In [1]: import numpy as np

In [2]: np.set_printoptions(precision=4, suppress=True, linewidth=160, legacy="1.25")

In [3]: rnd = lambda a: np.round(a, 4) + 0

In [4]: F = np.load("test15.npy")

In [5]: F
Out[5]: 
array([[ 5.,  0.,  0.,  0.],
       [ 0., 14.,  0.,  3.],
       [ 0.,  0.,  5.,  0.],
       [ 0.,  3.,  0.,  6.]])

In [6]: # symmetric

In [7]: vec = np.array([5, -1, 0, -5])

In [8]: target = F @ vec

In [9]: target
Out[9]: array([ 25., -29.,   0., -33.])

In [10]: rnd(np.linalg.solve(F.T, F[0]))
Out[10]: array([1., 0., 0., 0.])

In [11]: rnd(np.linalg.solve(F, target + F[:, 1]))
Out[11]: array([ 5.,  0.,  0., -5.])

In [12]: W0 = np.load("w.npy")

In [13]: W0
Out[13]: 
array([[ 18.2955,  -7.123 ,  20.2848],
       [ 19.2975,  -2.2063,   9.3884],
       [  8.1686, -19.4297,  -5.2388],
       [  8.7371, -30.7965, -27.1041],
       [ 17.1688,  32.9521,   2.2622],
       [ -6.3102, -12.4031, -36.8758],
       [ 41.3069,  20.7333,  18.2976],
       [ 32.9065,   5.994 ,  -3.3812],
       [  7.7353, -14.7441, -17.875 ],
       [-12.4247, -23.341 , -15.822 ],
       [  0.4278,  -0.6348,  17.6394],
       [ -6.8504,  -3.9917, -11.9658],
       [-27.5491,   0.302 ,   9.4014]])

In [14]: proj = W0 @ np.linalg.solve(W0.T @ W0, W0.T)

In [15]: rnd(np.linalg.eigvalsh(proj))
Out[15]: array([0., 0., 0., 0., 0., 0., 0., 0., 0., 0., 1., 1., 1.])

In [16]: np.linalg.matrix_rank(np.eye(13) - proj)
Out[16]: 10

In [17]: Ac = W0 - W0.mean(axis=1)
---------------------------------------------------------------------------
ValueError                                Traceback (most recent call last)
Cell In[17], line 1
----> 1 Ac = W0 - W0.mean(axis=1)

ValueError: operands could not be broadcast together with shapes (13,3) (13,) 

In [18]: Ac = W0 - W0.mean(axis=0)

In [19]: left, sigma, VT = np.linalg.svd(Ac, full_matrices=False)

In [20]: np.linalg.matrix_rank(Ac)
Out[20]: 3

In [21]: np.abs(VT[0]).argmax()
Out[21]: 2

In [22]: rnd(VT[0] * np.sign(VT[0, np.abs(VT[0]).argmax()]))
Out[22]: array([0.5617, 0.5844, 0.5857])

In [23]: rnd(sigma ** 2 / (sigma ** 2).sum())
Out[23]: array([0.6314, 0.2359, 0.1327])

In [24]: M = np.loadtxt("data.csv", delimiter=",")

In [25]: M
Out[25]: 
array([[ 1.,  0.,  1.],
       [ 0.,  3.,  2.],
       [ 0.,  4., -2.]])

In [26]: vec = np.array([2, 1, 2])

In [27]: target = M @ vec

In [28]: target
Out[28]: array([4., 7., 0.])

In [29]: rnd(np.linalg.solve(M, target + M[:, 1]))
Out[29]: array([2., 2., 2.])

In [30]: feats = np.loadtxt("layer14.csv", delimiter=",")

In [31]: feats
Out[31]: 
array([[ -5.,   0.,  -6.],
       [ -2.,   5.,  -3.],
       [ -7.,   4.,  -8.],
       [  2.,  -4.,   2.],
       [ -2.,   5.,  -3.],
       [  0.,   0.,   0.],
       [  2.,  -4.,   2.],
       [ -5.,   0.,  -6.],
       [  0.,   0.,   0.],
       [  0.,   0.,   0.],
       [  2.,  -4.,   2.],
       [ -5.,   0.,  -6.],
       [ -7.,   4.,  -8.],
       [  0.,   0.,   0.],
       [  0.,   0.,   0.],
       [  0.,   0.,   0.],
       [  0.,   1.,  -1.],
       [ -7.,   4.,  -8.],
       [ -2.,   5.,  -3.],
       [ -7.,   4.,  -8.],
       [ -2.,   5.,  -3.],
       [  2.,  -4.,   2.],
       [ -2.,   5.,  -3.],
       [  0.,   0.,   0.],
       [ -9.,   9., -11.],
       [ -7.,   4.,  -8.],
       [  0.,   0.,   0.]])

In [32]: Ac = feats - feats.mean(axis=0)

In [33]: left, sigma, VT = np.linalg.svd(Ac, full_matrices=False)

In [34]: rnd(Ac.mean(axis=0))
Out[34]: array([0., 0., 0.])

In [35]: np.abs(VT[0]).argmax()
Out[35]: 2

In [36]: rnd(np.abs(VT[-1]))
Out[36]: array([0.7361, 0.0492, 0.675 ])

In [37]: (np.sign(left[:, 0]) == np.sign(left[0, 0])).astype(int)
Out[37]: array([1, 1, 1, 0, 1, 0, 0, 1, 0, 0, 0, 1, 1, 0, 0, 0, 0, 1, 1, 1, 1, 0, 1, 0, 1, 1, 0])

In [38]: rnd(sigma)
Out[38]: array([29.6653, 10.2173,  0.9141])
